$ python3 -q
>>> import numpy as np
>>> np.set_printoptions(precision=1, suppress=True, linewidth=100)
>>> mat = np.load("test10.npy")
>>> print(mat)
[[ 0.9 -0.5  0.8 -0.5]
 [ 0.9 -0.5  0.5  0.1]
 [ 1.4  0.2 -0.3 -0.3]]
>>> x0 = np.array([1, 0, 0, -1])
>>> a = np.maximum(mat @ x0, 0)
>>> print(mat.T @ a)
[ 4.4 -0.8  1.  -1.1]
>>> print(np.flatnonzero(a > 1e-9))
[0 1 2]
>>> print(mat * (a > 1e-9)[:, None])
[[ 0.9 -0.5  0.8 -0.5]
 [ 0.9 -0.5  0.5  0.1]
 [ 1.4  0.2 -0.3 -0.3]]
>>> print(np.maximum(mat @ (3 * x0), 0))
[4.2 2.4 5.1]
>>> print(np.tanh(mat @ x0))
[0.9 0.7 0.9]
>>> G = mat.T @ mat
>>> print(np.round(np.linalg.eigvalsh(G)[::-1], 1) + 0)
[4.1 1.1 0.2 0. ]
>>> print(np.linalg.svd(mat, compute_uv=False) ** 2)
[4.1 1.1 0.2]
>>> x0 = np.array([3, 0, 0, -2])
>>> print(np.linalg.norm(mat @ x0) <= np.linalg.norm(mat, 2) * np.linalg.norm(x0) + 1e-9)
True
>>> print(mat * x0)
[[ 2.7 -0.   0.   1. ]
 [ 2.7 -0.   0.  -0.2]
 [ 4.2  0.  -0.   0.6]]
>>> A2 = mat / np.linalg.norm(mat, axis=1, keepdims=True)
>>> G = A2 @ A2.T
>>> print(G[0])
[1.  0.9 0.5]
>>> print((np.abs(G) > 0.9).astype(int))
[[1 0 0]
 [0 1 0]
 [0 0 1]]
>>> print(G)
[[1.  0.9 0.5]
 [0.9 1.  0.6]
 [0.5 0.6 1. ]]
>>> print(np.linalg.norm(A2, axis=1))
[1. 1. 1.]
>>> print(np.round(np.degrees(np.arccos(np.clip(G[0, 2], -1, 1))), 1))
58.7
>>> X = np.array([[4.0, 0.0, 0.0], [0.0, 8.0, 4.0], [0.0, 4.0, 8.0]])
>>> # 2 blocks once reordered
>>> print(np.flatnonzero(np.linalg.matrix_power((X != 0) + (X.T != 0) + np.eye(3), 3)[1]))
[1 2]
>>> print(X @ X)
[[16.  0.  0.]
 [ 0. 80. 64.]
 [ 0. 64. 80.]]
>>> print(round(float(np.linalg.det(X)), 1))
192.0
>>> print(np.sort(np.linalg.eigvals(X).real))
[ 4.  4. 12.]
>>> print((np.linalg.matrix_power((X != 0) + (X.T != 0) + np.eye(3), 3) > 0).astype(int))
[[1 0 0]
 [0 1 1]
 [0 1 1]]
